$ python3 -q
>>> import numpy as np
>>> from numpy import linalg as LA
>>> np.set_printoptions(suppress=True, linewidth=160)
>>> def rd(a):
...     return np.round(a, 1) + 0
... 
>>> feats = np.load("mat.npy")
>>> feats
array([[ 1.1, -0.6, -2.1],
       [ 1.7,  0.2, -0.9],
       [-0.5, -2. ,  1.4],
       [ 1. , -0.5, -2. ]])
>>> x = np.array([-1, 9, 9])
>>> rhs = feats @ x
>>> rhs
array([-25.4,  -8. ,  -4.9, -23.5])
>>> rd(LA.lstsq(feats, rhs)[0])
array([-1.,  9.,  9.])
>>> rng = np.random.default_rng(424)
>>> rhs = rhs + 0.3 * rng.normal(size=4)
>>> rd(rhs)
array([-26. ,  -8. ,  -4.8, -23.2])
>>> c, *_ = LA.lstsq(feats, rhs)
>>> [round(float(LA.norm(LA.solve(feats.T @ feats + lam * np.eye(3), feats.T @ rhs))), 2) for lam in (0, 1, 10, 100)]
[12.85, 10.68, 5.46, 1.09]
>>> rd(LA.norm(rhs - feats @ c))
np.float64(0.6)
>>> x = np.array([0, 5, 2])
>>> np.sign((feats @ x).round(6))
array([-1., -1., -1., -1.])
>>> feats @ np.ones(3)
array([-1.6,  1. , -1.1, -1.5])
>>> x = np.array([-3, 2, 3])
>>> rhs = feats @ x
>>> c, lr = np.zeros(3), 1 / LA.norm(feats, 2) ** 2
>>> for i in range(60):
...     c -= lr * feats.T @ (feats @ c - rhs)
...     if i % 10 == 0: print(i, round(LA.norm(feats @ c - rhs), 1))
... 
0 3.6
10 0.4
20 0.2
30 0.1
40 0.0
50 0.0
>>> rd(c)
array([-3.,  2.,  3.])
>>> def softmax(z):
...     e = np.exp(z - z.max(axis=-1, keepdims=True))
...     return e / e.sum(axis=-1, keepdims=True)
... 
>>> softmax(feats).sum(axis=1)
array([1., 1., 1., 1.])
>>> rd(softmax(feats[3]))
array([0.8, 0.2, 0. ])
>>> scores = feats @ feats.T / np.sqrt(3)
>>> rd(softmax(scores)[3] @ feats)
array([ 1.1, -0.5, -1.9])
>>> rd(softmax(scores + np.triu(np.full(scores.shape, -np.inf), 1)))
array([[1. , 0. , 0. , 0. ],
       [0.5, 0.5, 0. , 0. ],
       [0. , 0. , 1. , 0. ],
       [0.5, 0.1, 0. , 0.4]])
